$ python3 -q
>>> import numpy as np
>>> from numpy import linalg as LA
>>> np.set_printoptions(precision=2, suppress=True, linewidth=120)
>>> W0 = np.load("dump.npy")
>>> W0
array([[ 2.6 ,  0.06, -0.21, -0.03,  0.35,  0.36, -0.37],
       [ 0.06,  2.22,  0.1 ,  0.06,  0.07, -0.43, -0.15],
       [-0.21,  0.1 ,  2.15, -0.05, -0.1 , -0.33,  0.03],
       [-0.03,  0.06, -0.05,  2.99, -0.03,  0.08, -0.08],
       [ 0.35,  0.07, -0.1 , -0.03,  2.21,  0.03, -0.17],
       [ 0.36, -0.43, -0.33,  0.08,  0.03,  1.37,  1.26],
       [-0.37, -0.15,  0.03, -0.08, -0.17,  1.26,  1.47]])
>>> w, V = LA.eigh(W0)
>>> vec = np.array([-1, -1, -2, 2, -2, -3, 2])
>>> round(vec @ W0 @ vec, 2)
np.float64(35.91)
>>> round(float(vec @ W0 @ vec / (vec @ vec)), 2), round(float(w[0]), 2), round(w[-1], 2)
(1.33, -0.0, np.float64(3.0))
>>> V * np.abs(w) @ V.T
array([[ 2.6 ,  0.06, -0.21, -0.03,  0.35,  0.36, -0.37],
       [ 0.06,  2.22,  0.1 ,  0.06,  0.07, -0.43, -0.15],
       [-0.21,  0.1 ,  2.15, -0.05, -0.1 , -0.33,  0.03],
       [-0.03,  0.06, -0.05,  2.99, -0.03,  0.08, -0.08],
       [ 0.35,  0.07, -0.1 , -0.03,  2.21,  0.03, -0.17],
       [ 0.36, -0.43, -0.33,  0.08,  0.03,  1.37,  1.26],
       [-0.37, -0.15,  0.03, -0.08, -0.17,  1.26,  1.47]])
>>> V * np.maximum(w, 0) @ V.T
array([[ 2.6 ,  0.06, -0.21, -0.03,  0.35,  0.36, -0.37],
       [ 0.06,  2.22,  0.1 ,  0.06,  0.07, -0.43, -0.15],
       [-0.21,  0.1 ,  2.15, -0.05, -0.1 , -0.33,  0.03],
       [-0.03,  0.06, -0.05,  2.99, -0.03,  0.08, -0.08],
       [ 0.35,  0.07, -0.1 , -0.03,  2.21,  0.03, -0.17],
       [ 0.36, -0.43, -0.33,  0.08,  0.03,  1.37,  1.26],
       [-0.37, -0.15,  0.03, -0.08, -0.17,  1.26,  1.47]])
>>> LA.eigvalsh(W0[1:, 1:])
array([0.09, 2.  , 2.  , 2.31, 3.  , 3.  ])
>>> E = np.load("x.npy")
>>> E
array([[ 5,  5,  5],
       [ 5, 10, 10],
       [ 5, 10, 15]])
>>> O, V = LA.qr(E[:, :1])[0], LA.qr(E[:, 1:])[0]
>>> sigma = LA.svd(O.T @ V, compute_uv=False)
>>> np.degrees(np.arccos(sigma.clip(0, 1)))
array([14.96])
>>> (sigma > 0.9).sum()
np.int64(1)
>>> B = np.array([[3, 3], [1, 1]])
>>> W2 = np.kron(B, E)
>>> W2.shape
(6, 6)
>>> round(float(LA.norm(W2, 2)), 2), round(LA.norm(B, 2) * LA.norm(E, 2), 2)
(112.9, np.float64(112.9))
>>> B = E[0, 0] * E[1:] - np.outer(E[1:, 0], E[0])
>>> B
array([[ 0, 25, 25],
       [ 0, 25, 50]])
>>> np.flatnonzero(~B.round(6).any(axis=1))
array([], dtype=int64)
>>> E[:, 0] / E[0, 0]
array([1., 1., 1.])
>>> np.trace(E)
np.int64(30)
>>> LA.matrix_power(E, 2)
array([[ 75, 125, 150],
       [125, 225, 275],
       [150, 275, 350]])
>>> round(float(LA.det(E)), 2)
125.0
>>> (E + E.T) / 2
array([[ 5.,  5.,  5.],
       [ 5., 10., 10.],
       [ 5., 10., 15.]])
>>> np.allclose(E, E.T)
True
>>> mat = np.load("layer19.npy")
>>> mat
array([[ 1.2 ,  0.5 , -0.2 ,  0.8 ,  0.3 ,  0.3 , -0.6 , -0.5 ],
       [ 1.  ,  0.7 , -1.1 ,  0.4 , -0.2 ,  1.9 ,  1.5 ,  0.7 ],
       [-0.6 , -1.  ,  0.7 ,  0.3 , -0.6 ,  0.1 ,  1.4 , -1.6 ],
       [ 1.5 , -1.5 ,  0.7 , -1.9 , -1.  , -0.3 ,  0.  , -0.1 ],
       [ 0.9 ,  0.8 , -0.7 ,  0.3 ,  1.7 ,  0.  , -0.4 ,  1.3 ],
       [-0.5 , -0.8 , -1.2 ,  1.1 , -0.1 , -1.6 ,  1.  , -0.5 ],
       [-0.7 , -0.9 , -2.4 ,  0.6 , -0.8 , -0.1 ,  0.  , -0.4 ],
       [ 0.92,  0.72, -0.69,  0.3 ,  1.62,  0.03, -0.36,  1.09]])
>>> theta = np.radians(60)
>>> r_ = np.eye(8)
>>> r_[2, 2] = r_[6, 6] = np.cos(theta)
>>> r_[2, 6], r_[6, 2] = -np.sin(theta), np.sin(theta)
>>> r_
array([[ 1.  ,  0.  ,  0.  ,  0.  ,  0.  ,  0.  ,  0.  ,  0.  ],
       [ 0.  ,  1.  ,  0.  ,  0.  ,  0.  ,  0.  ,  0.  ,  0.  ],
       [ 0.  ,  0.  ,  0.5 ,  0.  ,  0.  ,  0.  , -0.87,  0.  ],
       [ 0.  ,  0.  ,  0.  ,  1.  ,  0.  ,  0.  ,  0.  ,  0.  ],
       [ 0.  ,  0.  ,  0.  ,  0.  ,  1.  ,  0.  ,  0.  ,  0.  ],
       [ 0.  ,  0.  ,  0.  ,  0.  ,  0.  ,  1.  ,  0.  ,  0.  ],
       [ 0.  ,  0.  ,  0.87,  0.  ,  0.  ,  0.  ,  0.5 ,  0.  ],
       [ 0.  ,  0.  ,  0.  ,  0.  ,  0.  ,  0.  ,  0.  ,  1.  ]])
>>> B = mat @ r_.T
>>> np.abs(B - mat).max(axis=0)
array([0.  , 0.  , 1.56, 0.  , 0.  , 0.  , 2.08, 0.  ])
>>> B.round(2) + 0
array([[ 1.2 ,  0.5 ,  0.42,  0.8 ,  0.3 ,  0.3 , -0.47, -0.5 ],
       [ 1.  ,  0.7 , -1.85,  0.4 , -0.2 ,  1.9 , -0.2 ,  0.7 ],
       [-0.6 , -1.  , -0.86,  0.3 , -0.6 ,  0.1 ,  1.31, -1.6 ],
       [ 1.5 , -1.5 ,  0.35, -1.9 , -1.  , -0.3 ,  0.61, -0.1 ],
       [ 0.9 ,  0.8 ,  0.  ,  0.3 ,  1.7 ,  0.  , -0.81,  1.3 ],
       [-0.5 , -0.8 , -1.47,  1.1 , -0.1 , -1.6 , -0.54, -0.5 ],
       [-0.7 , -0.9 , -1.2 ,  0.6 , -0.8 , -0.1 , -2.08, -0.4 ],
       [ 0.92,  0.72, -0.03,  0.3 ,  1.62,  0.03, -0.78,  1.09]])
>>> np.allclose(LA.norm(mat, axis=1), LA.norm(B, axis=1))
True
>>> vec = np.array([3, -5, -5, -2, -2, 4, -3, 4])
>>> y = mat @ vec
>>> y
array([ 0.9 , 10.5 , -9.9 , 12.7 ,  4.6 , -4.9 , 12.8 ,  4.33])
>>> LA.solve(mat, y + mat[:, 1])
array([ 3., -4., -5., -2., -2.,  4., -3.,  4.])
>>> LA.solve(mat, y)
array([ 3., -5., -5., -2., -2.,  4., -3.,  4.])
>>> feats = np.loadtxt("sample11.csv", delimiter=",")
>>> feats
array([[  0.94, -12.11,   6.93,  -4.8 ,  -2.72,  -9.32],
       [  5.4 ,  -6.58,   0.31,   3.31,  -2.69,  -3.28],
       [ -2.71,   8.1 ,   4.53,  -6.6 ,  -2.9 , -11.52],
       [ -1.99, -11.09,   3.79,   0.11,  -1.68,   0.31],
       [ -0.01,  -6.93,   0.69,   5.59,  -3.59,   2.19],
       [ -0.43,   6.2 ,  -5.4 ,   1.22,   5.2 ,   8.97],
       [  3.32,   3.44,  -1.98,   0.82,   0.33,  -1.39],
       [ -4.53,  -6.91,   3.69,  -3.97,   1.29,   1.21],
       [ -5.6 ,   7.69,  -1.48,   2.42,  -0.6 ,   5.32],
       [ -5.7 ,  11.44,  -0.6 ,  -5.42,   3.51,   1.6 ],
       [  4.68,  -1.08,  -1.82,   3.87,  -1.58,  -1.03],
       [  3.99,  -5.1 ,   2.03,  -0.53,  -2.12,  -6.2 ],
       [  0.41,   3.32,  -0.51,   3.8 ,  -3.61,  -1.49],
       [  6.93,  -7.78,  -5.31,   4.69,   4.41,   8.31],
       [  1.57, -11.39,  -2.48,   4.92,   2.7 ,  10.29],
       [ -9.62,  11.73,   1.1 ,   1.  ,  -3.42,   1.79],
       [ -1.2 ,   6.84,   3.08,  -1.3 ,  -5.29,  -9.6 ],
       [ -6.6 ,  11.51,   0.08,  -3.41,   0.99,   0.9 ],
       [ -0.72,   0.9 ,   4.61,  -4.92,  -2.83,  -9.88],
       [  5.75,  -8.69,  -0.79,   4.7 ,  -1.69,  -0.1 ],
       [  3.89,   1.21,  -2.31,   2.31,   0.04,  -0.19],
       [ -3.3 ,  -6.9 ,   4.08,  -4.42,   0.71,  -1.08],
       [ -7.51,   2.61,   6.51,  -3.49,  -5.37,  -7.32],
       [ -1.37, -10.82,   1.82,  -0.6 ,   1.61,   4.  ],
       [ -8.68,   0.68,   3.44,  -1.89,  -1.2 ,   2.23]])
>>> left, sigma, Vt = LA.svd(W0)
>>> V = Vt[:(sigma > 1e-8).sum()]
>>> rng = np.random.default_rng(33)
>>> vec = W0[6] + -3 * W0[0] + rng.integers(2) * np.eye(7)[3]
>>> vec
array([-8.17, -0.33,  0.67,  1.02, -1.23,  0.18,  2.59])
>>> np.allclose(V.T @ V @ vec, vec)
False
>>> round(LA.norm(vec - V.T @ V @ vec), 2)
np.float64(0.04)
>>> np.round(V.T @ V, 2) + 0
array([[ 0.97,  0.02,  0.02, -0.01, -0.01,  0.13, -0.12],
       [ 0.02,  0.99, -0.01,  0.  ,  0.  , -0.07,  0.07],
       [ 0.02, -0.01,  0.99,  0.  ,  0.  , -0.07,  0.06],
       [-0.01,  0.  ,  0.  ,  1.  ,  0.  ,  0.03, -0.03],
       [-0.01,  0.  ,  0.  ,  0.  ,  1.  ,  0.02, -0.02],
       [ 0.13, -0.07, -0.07,  0.03,  0.02,  0.49,  0.47],
       [-0.12,  0.07,  0.06, -0.03, -0.02,  0.47,  0.57]])
>>> LA.matrix_rank(np.vstack([W0, vec]))
np.int64(7)
>>> gram = np.cov(feats, rowvar=False)
>>> np.median(feats, axis=0)
array([-0.72,  0.68,  0.69,  0.11, -1.58, -0.1 ])
>>> np.argsort(-feats.std(axis=0).round(6), kind="stable")
array([1, 5, 0, 3, 2, 4])
>>> gram.shape
(6, 6)
>>> left, sigma, Vt = LA.svd(feats, full_matrices=False)
>>> left.shape, sigma.shape, Vt.shape
((25, 6), (6,), (6, 6))
>>> sigma
array([42.32, 34.92, 22.82, 14.48,  0.1 ,  0.09])
>>> np.round(left.T @ left, 2) + 0
array([[1., 0., 0., 0., 0., 0.],
       [0., 1., 0., 0., 0., 0.],
       [0., 0., 1., 0., 0., 0.],
       [0., 0., 0., 1., 0., 0.],
       [0., 0., 0., 0., 1., 0.],
       [0., 0., 0., 0., 0., 1.]])
>>> np.round(Vt @ Vt.T, 2) + 0
array([[1., 0., 0., 0., 0., 0.],
       [0., 1., 0., 0., 0., 0.],
       [0., 0., 1., 0., 0., 0.],
       [0., 0., 0., 1., 0., 0.],
       [0., 0., 0., 0., 1., 0.],
       [0., 0., 0., 0., 0., 1.]])
>>> np.abs(left[:, 0]).round(6).argmax()
np.int64(14)
>>> np.cumsum(sigma ** 2) / np.sum(sigma ** 2)
array([0.48, 0.8 , 0.94, 1.  , 1.  , 1.  ])
>>> D = LA.norm(feats[:, None] - feats[None], axis=-1)
>>> np.unravel_index(D.round(6).argmax(), D.shape)
(np.int64(2), np.int64(14))
>>> D[21].round(6).argsort(kind="stable")[:4]
array([21,  7,  3, 23])
>>> J = np.loadtxt("w.csv", delimiter=",")
>>> J
array([[2., 1., 0., 0., 0., 0., 0., 0., 0.],
       [0., 2., 1., 0., 0., 0., 0., 0., 0.],
       [0., 0., 2., 1., 0., 0., 0., 0., 0.],
       [0., 0., 0., 2., 1., 0., 0., 0., 0.],
       [0., 0., 0., 0., 2., 1., 0., 0., 0.],
       [0., 0., 0., 0., 0., 2., 1., 0., 0.],
       [0., 0., 0., 0., 0., 0., 2., 1., 0.],
       [0., 0., 0., 0., 0., 0., 0., 2., 1.],
       [0., 0., 0., 0., 0., 0., 0., 0., 2.]])
>>> labels = rng.permutation(9)
>>> labels
array([0, 6, 8, 1, 4, 3, 5, 7, 2])
>>> B = J[labels][:, labels]
>>> np.trace(B)
np.float64(18.0)
>>> round(float(LA.det(B)), 2), np.round(LA.det(J[labels]), 2)
(512.0, np.float64(512.0))
>>> B = np.array([[-1, -2],
...     [-2, -1],
...     [-3, 1],
...     [0, 0],
...     [3, -2],
...     [-3, 2],
...     [0, 1],
...     [-2, 1],
...     [3, 1]])
>>> J @ B
array([[-4., -5.],
       [-7., -1.],
       [-6.,  2.],
       [ 3., -2.],
       [ 3., -2.],
       [-6.,  5.],
       [-2.,  3.],
       [-1.,  3.],
       [ 6.,  2.]])
>>> np.einsum("ij,ij->i", J, J)
array([5., 5., 5., 5., 5., 5., 5., 5., 4.])
>>> B.T @ J.T
array([[-4., -7., -6.,  3.,  3., -6., -2., -1.,  6.],
       [-5., -1.,  2., -2., -2.,  5.,  3.,  3.,  2.]])
>>> LA.matrix_rank(np.vstack([J, B.T]))
np.int64(9)
>>> np.einsum("ij->j", J)
array([2., 3., 3., 3., 3., 3., 3., 3., 3.])
>>> O, r_ = LA.qr(J)
>>> O.shape, r_.shape
((9, 9), (9, 9))
>>> O.T @ O
array([[1., 0., 0., 0., 0., 0., 0., 0., 0.],
       [0., 1., 0., 0., 0., 0., 0., 0., 0.],
       [0., 0., 1., 0., 0., 0., 0., 0., 0.],
       [0., 0., 0., 1., 0., 0., 0., 0., 0.],
       [0., 0., 0., 0., 1., 0., 0., 0., 0.],
       [0., 0., 0., 0., 0., 1., 0., 0., 0.],
       [0., 0., 0., 0., 0., 0., 1., 0., 0.],
       [0., 0., 0., 0., 0., 0., 0., 1., 0.],
       [0., 0., 0., 0., 0., 0., 0., 0., 1.]])
>>> np.trace(O @ O.T)
np.float64(9.0)
>>> O
array([[ 1.,  0.,  0.,  0.,  0.,  0.,  0.,  0.,  0.],
       [-0.,  1.,  0.,  0.,  0.,  0.,  0.,  0.,  0.],
       [-0., -0.,  1.,  0.,  0.,  0.,  0.,  0.,  0.],
       [-0., -0., -0.,  1.,  0.,  0.,  0.,  0.,  0.],
       [-0., -0., -0., -0.,  1.,  0.,  0.,  0.,  0.],
       [-0., -0., -0., -0., -0.,  1.,  0.,  0.,  0.],
       [-0., -0., -0., -0., -0., -0.,  1.,  0.,  0.],
       [-0., -0., -0., -0., -0., -0., -0.,  1.,  0.],
       [-0., -0., -0., -0., -0., -0., -0., -0.,  1.]])
>>> abs(r_[0, 0]), np.round(LA.norm(J[:, 0]), 2)
(np.float64(2.0), np.float64(2.0))
